% python3 -q
>>> import numpy as np
>>> np.set_printoptions(suppress=True, linewidth=140)
>>> A = np.load("layer14.npy")
>>> print(A)
[[0 1 1 1 1]
 [1 0 1 1 0]
 [1 1 0 0 1]
 [1 1 0 0 1]
 [1 0 1 1 0]]
>>> print(np.linalg.cond(A) > 100)
True
>>> print([round(float(x), 2) for x in np.linalg.svd(A, compute_uv=False)[:3]])
[3.24, 2.0, 1.24]
>>> U, sv, VT = np.linalg.svd(A)
>>> print(np.argmax(sv[:-1] / (sv[1:] + 1e-6)) + 1)
3
>>> A2 = U[:, :3] @ np.diag(sv[:3]) @ VT[:3]
>>> print(np.linalg.matrix_rank(A2))
3
>>> print(round(float(np.abs(A - A2).max()), 2))
0.0
>>> F = np.load("sample2.npy")
>>> print(F.round(2))
[[-0.36  0.12  0.06 -0.29]
 [ 0.12 -0.95  0.23 -0.14]
 [ 0.08 -0.17 -0.39  0.83]
 [ 0.63  0.01 -0.63 -0.42]
 [ 0.67  0.24  0.63  0.17]]
>>> A2 = np.c_[F[:, :3] @ np.array([[2, 2, 0], [0, 2, 3], [1, 3, 1]]), np.array([-5, 2, -3, -3, 3])]
>>> print(A2.round(2))
[[-0.65 -0.29  0.42 -5.  ]
 [ 0.47 -0.97 -2.61  2.  ]
 [-0.23 -1.35 -0.9  -3.  ]
 [ 0.64 -0.6  -0.6  -3.  ]
 [ 1.97  3.72  1.35  3.  ]]
>>> print(np.round(np.linalg.lstsq(F, A2[:, 0])[0], 2) + 0)
[2. 0. 1. 0.]
>>> print(np.linalg.matrix_rank(A2))
4
>>> vec = np.array([-3, 7, -3, 1])
>>> y = F @ vec
>>> print(np.round(np.linalg.pinv(F) @ F, 2) + 0)
[[1. 0. 0. 0.]
 [0. 1. 0. 0.]
 [0. 0. 1. 0.]
 [0. 0. 0. 1.]]
>>> print(y.round(2))
[ 1.41 -7.83  0.57 -0.37 -2.05]
>>> print(np.round(np.linalg.solve(F.T @ F, F.T @ y), 2))
[-3.  7. -3.  1.]
>>> rng = np.random.default_rng(42)
>>> y = y + 0.05 * rng.normal(size=5)
>>> print(y.round(2))
[ 1.42 -7.88  0.61 -0.33 -2.15]
>>> coef, *_ = np.linalg.lstsq(F, y)
>>> print(coef.round(2))
[-3.04  7.02 -3.12  1.  ]
>>> print(np.round(F.T @ (y - F @ coef), 2) + 0)
[0. 0. 0. 0.]
>>> def softmax(z):
...     e = np.exp(z - z.max(axis=-1, keepdims=True))
...     return e / e.sum(axis=-1, keepdims=True)
... 
>>> print(softmax(F).sum(axis=1))
[1. 1. 1. 1. 1.]
>>> print(np.round(softmax(F[1]), 2))
[0.31 0.11 0.35 0.24]
>>> print(np.round(softmax(F[1] + -1), 2))
[0.31 0.11 0.35 0.24]
>>> S = F @ F.T / np.sqrt(4)
>>> print(softmax(S).round(6).argmax(axis=1))
[0 1 2 3 4]
>>> Q, R = np.linalg.qr(F)
>>> print(round(float(abs(R[0, 0])), 2), round(float(np.linalg.norm(F[:, 0])), 2))
1.0 1.0
>>> print(np.trace(Q @ Q.T))
4.0
>>> print(Q.shape, R.shape)
(5, 4) (4, 4)
>>> print(Q.round(2))
[[-0.36  0.12  0.06 -0.29]
 [ 0.12 -0.95  0.23 -0.14]
 [ 0.08 -0.17 -0.39  0.83]
 [ 0.63  0.01 -0.63 -0.42]
 [ 0.67  0.24  0.63  0.17]]
>>> print(np.round(Q.T @ Q, 2) + 0)
[[1. 0. 0. 0.]
 [0. 1. 0. 0.]
 [0. 0. 1. 0.]
 [0. 0. 0. 1.]]
>>> print(np.round(F.T @ F, 2) + 0)
[[1. 0. 0. 0.]
 [0. 1. 0. 0.]
 [0. 0. 1. 0.]
 [0. 0. 0. 1.]]
>>> print(np.round(np.linalg.pinv(F), 2))
[[-0.36  0.12  0.08  0.63  0.67]
 [ 0.12 -0.95 -0.17  0.01  0.24]
 [ 0.06  0.23 -0.39 -0.63  0.63]
 [-0.29 -0.14  0.83 -0.42  0.17]]
>>> print(np.round(np.linalg.norm(F, axis=0), 2))
[1. 1. 1. 1.]
>>> feats = np.array([[3.0, 1.0], [1.0, 3.0]])
>>> print(feats.ravel(order="F"))
[3. 1. 1. 3.]
>>> print(feats.reshape(-1, 2))
[[3. 1.]
 [1. 3.]]
>>> t3 = feats.reshape(2, 2, -1)
>>> print(np.einsum("ihd,jhd->hij", t3, t3).shape)
(2, 2, 2)
>>> print(t3.sum(axis=1))
[[4.]
 [4.]]
>>> print(t3[:, 0])
[[3.]
 [1.]]
>>> print(t3.transpose(1, 0, 2))
[[[3.]
  [1.]]

 [[1.]
  [3.]]]
>>> print(np.swapaxes(t3, 1, 2)[1])
[[1. 3.]]
>>> vals, V = np.linalg.eigh(feats)
>>> print(np.round(np.abs(V[:, -1]), 2))
[0.71 0.71]
>>> print(np.round(np.linalg.eigvalsh(feats + 3 * np.eye(2)), 2))
[5. 7.]
>>> print(np.round(np.linalg.svd(feats, compute_uv=False), 2))
[4. 2.]
>>> print(np.round(V.T @ V, 2) + 0)
[[1. 0.]
 [0. 1.]]
>>> z = rng.permutation(2)
>>> print(z)
[1 0]
>>> A2 = feats[z][:, z]
>>> print(np.round(np.sort(np.abs(np.linalg.eigvals(A2))), 2))
[2. 4.]
>>> print(np.round(np.linalg.det(2 * feats), 2), np.round(np.linalg.det(feats), 2))
32.0 8.0
>>> print(np.round(np.linalg.eigvals(feats), 2))
[4. 2.]
>>> print(round(np.linalg.det(feats.T), 2))
8.0
>>> print(np.kron(np.eye(2, dtype=int), feats))
[[3. 1. 0. 0.]
 [1. 3. 0. 0.]
 [0. 0. 3. 1.]
 [0. 0. 1. 3.]]
>>> z = rng.integers(0, 2, 5)
>>> data = (z[:, None] == z) * 3 + np.eye(5)
>>> print(data)
[[4. 3. 3. 3. 3.]
 [3. 4. 3. 3. 3.]
 [3. 3. 4. 3. 3.]
 [3. 3. 3. 4. 3.]
 [3. 3. 3. 3. 4.]]
>>> print((data @ data)[0])
[52. 51. 51. 51. 51.]
>>> print(data @ (-1.0) ** np.arange(5))
[4. 2. 4. 2. 4.]
>>> print(data @ np.ones(5))
[16. 16. 16. 16. 16.]
>>> print(np.allclose(data @ data.T, data.T @ data))
True
>>> P = np.triu(np.array([[-3, -8, -5, 8, 0],
...     [9, -5, -6, 9, 3],
...     [1, 6, -5, -4, -9],
...     [8, -9, 1, -2, 6],
...     [3, -9, 2, -9, 5]]), 1) + np.eye(5)
>>> A2 = P @ data @ np.linalg.inv(P)
>>> print(P @ data - data @ P)
[[-15.   9.  18. -54. -15.]
 [ 18.  42.  51. -21.  18.]
 [-39. -15.  -6. -78. -39.]
 [ 18.  42.  51. -21.  18.]
 [  0.  24.  33. -39.   0.]]
>>> print(np.trace(A2), np.trace(data))
20.0 20.0
>>> print(A2)
[[  -11.  -108.  -720. -1824.  4776.]
 [   21.   190.  1260.  3192. -8358.]
 [  -36.  -324. -2159. -5472. 14328.]
 [   21.   189.  1260.  3193. -8358.]
 [    3.    27.   180.   456. -1193.]]
